% ipython --no-banner

In [1]: import numpy as np

In [2]: np.set_printoptions(precision=4, suppress=True, linewidth=200, floatmode="fixed")

In [3]: def tidy(a):
   ...:     return np.round(a, 4) + 0
   ...: 

In [4]: B = np.array([[-3, -3, 1, 0, 0, 3],
   ...:     [3, 2, 1, -1, 0, -3],
   ...:     [-1, 1, 1, -3, -1, 2],
   ...:     [0, 1, -1, -2, 3, 2],
   ...:     [3, 1, -3, 3, 3, -3],
   ...:     [0, -1, -3, 1, 2, 2]])

In [5]: B[-1] = B[0]

In [6]: M = B + 0.1 * np.eye(6)

In [7]: print(M)
[[-2.9000 -3.0000  1.0000  0.0000  0.0000  3.0000]
 [ 3.0000  2.1000  1.0000 -1.0000  0.0000 -3.0000]
 [-1.0000  1.0000  1.1000 -3.0000 -1.0000  2.0000]
 [ 0.0000  1.0000 -1.0000 -1.9000  3.0000  2.0000]
 [ 3.0000  1.0000 -3.0000  3.0000  3.1000 -3.0000]
 [-3.0000 -3.0000  1.0000  0.0000  0.0000  3.1000]]

In [8]: print(tidy(M.mean(axis=0)))
[-0.1500 -0.1500  0.0167 -0.4833  0.8500  0.6833]

In [9]: print(tidy(np.linalg.svd(M, compute_uv=False)))
[10.3216  5.7082  4.6004  1.6032  0.0847  0.0212]

In [10]: M[:, 6]
Traceback (most recent call last):
  Cell In[10], line 1
    M[:, 6]
IndexError: index 6 is out of bounds for axis 1 with size 6


In [11]: print(np.linalg.matrix_rank(M))
6

In [12]: print(tidy(np.linalg.norm(M)))
12.7617

In [13]: print(np.count_nonzero(M))
30
